In [1]: import numpy as np

In [2]: np.set_printoptions(precision=4, suppress=True, linewidth=140)

In [3]: rng = np.random.default_rng(997)

In [4]: M = np.triu(rng.random((7, 7)) < 0.4, 1).astype(int)

In [5]: M = M + M.T

In [6]: print(M)
[[0 0 0 1 0 0 1]
 [0 0 0 0 0 0 0]
 [0 0 0 0 1 1 0]
 [1 0 0 0 1 0 0]
 [0 0 1 1 0 1 1]
 [0 0 1 0 1 0 0]
 [1 0 0 0 1 0 0]]

In [7]: evals, vecs = np.linalg.eigh(M)

In [8]: print(np.round(np.linalg.svd(M, compute_uv=False), 4) + 0)
[2.5035 2.1912 1.2644 1.     0.5767 0.     0.    ]

In [9]: print(np.round(vecs.T @ vecs, 4) + 0)
[[1. 0. 0. 0. 0. 0. 0.]
 [0. 1. 0. 0. 0. 0. 0.]
 [0. 0. 1. 0. 0. 0. 0.]
 [0. 0. 0. 1. 0. 0. 0.]
 [0. 0. 0. 0. 1. 0. 0.]
 [0. 0. 0. 0. 0. 1. 0.]
 [0. 0. 0. 0. 0. 0. 1.]]

In [10]: print(np.round(np.abs(vecs[:, -1]), 4) + 0)
[0.2804 0.     0.398  0.351  0.5984 0.398  0.351 ]

In [11]: print((evals > 1e-8).sum(), (evals < -1e-8).sum())
2 3

In [12]: print(np.unique(evals.round(6) + 0, return_counts=True)[1])
[1 1 1 2 1 1]

In [13]: print(np.linalg.eigvalsh(M + -2 * np.eye(7)))
[-4.1912 -3.     -2.5767 -2.     -2.     -0.7356  0.5035]

In [14]: print(np.linalg.cond(M) > 100)
True

In [15]: print(np.argsort(-np.linalg.norm(M, axis=0).round(6), kind="stable")[:3])
[4 0 2]

In [16]: r = np.linalg.matrix_rank(M)

In [17]: print(r)
5

In [18]: ns = np.linalg.svd(M)[2][r:].T

In [19]: print([int(np.linalg.matrix_rank(np.delete(M, i, axis=0))) for i in range(7)])
[4, 5, 4, 5, 4, 4, 5]

In [20]: Uu, sig, Vt = np.linalg.svd(M)

In [21]: print(sig.round(4) + 0)
[2.5035 2.1912 1.2644 1.     0.5767 0.     0.    ]

In [22]: print(np.argmax(sig[:-1] / (sig[1:] + 1e-6)) + 1)
5

In [23]: out = Uu[:, :5] @ np.diag(sig[:5]) @ Vt[:5]

In [24]: print(round(np.linalg.norm(M - out) / np.linalg.norm(M), 4))
0.0

In [25]: print(np.linalg.matrix_rank(M, rtol=0.05))
5

In [26]: print(out.round(4) + 0)
[[0. 0. 0. 1. 0. 0. 1.]
 [0. 0. 0. 0. 0. 0. 0.]
 [0. 0. 0. 0. 1. 1. 0.]
 [1. 0. 0. 0. 1. 0. 0.]
 [0. 0. 1. 1. 0. 1. 1.]
 [0. 0. 1. 0. 1. 0. 0.]
 [1. 0. 0. 0. 1. 0. 0.]]

In [27]: print(np.round(np.abs(M - out).max(), 4))
0.0

In [28]: print(round(np.linalg.norm(M - out, 2), 4), np.round(sig[5], 4))
0.0 0.0

In [29]: Uu, sig, Vt = np.linalg.svd(M)

In [30]: vecs = Vt[:(sig > 1e-8).sum()]

In [31]: x = M[5] + 2 * M[0] + rng.integers(2) * np.eye(7)[6]

In [32]: print(x)
[0. 0. 1. 2. 1. 0. 2.]

In [33]: print(np.linalg.matrix_rank(np.vstack([M, x])))
5

In [34]: J = np.load("out0.npy")

In [35]: print(J)
[[2 0 1 0 1 3 1]
 [1 3 0 1 2 0 3]
 [0 0 1 3 0 3 0]
 [0 3 1 3 3 2 1]
 [2 1 2 1 3 0 2]
 [3 1 3 1 3 1 1]
 [3 1 2 1 3 3 1]]

In [36]: w1 = np.array([[3, -3, -3],
    ...:     [-1, -3, 1],
    ...:     [3, -2, -3],
    ...:     [1, 3, 2],
    ...:     [1, -2, 2],
    ...:     [-3, -1, -3],
    ...:     [0, 0, -3]])

In [37]: b = np.array([3, 2, 2])

In [38]: act = np.maximum(J @ w1 + b, 0)

In [39]: print((act > 0).mean(axis=0))
[0.8571 0.1429 0.1429]

In [40]: print(np.linalg.matrix_rank(act))
3

In [41]: print((act > 0).astype(int))
[[1 0 0]
 [1 0 0]
 [0 1 0]
 [1 0 1]
 [1 0 0]
 [1 0 0]
 [1 0 0]]

In [42]: cent = np.array([[2, 3], [5, -2], [2, 4]])

In [43]: print(act @ cent)
[[  8  12]
 [ 12  18]
 [ 30 -12]
 [ 16  29]
 [ 36  54]
 [ 42  63]
 [ 24  36]]

In [44]: print((act @ cent).round(6).argmax(axis=1))
[1 1 0 1 1 1 1]
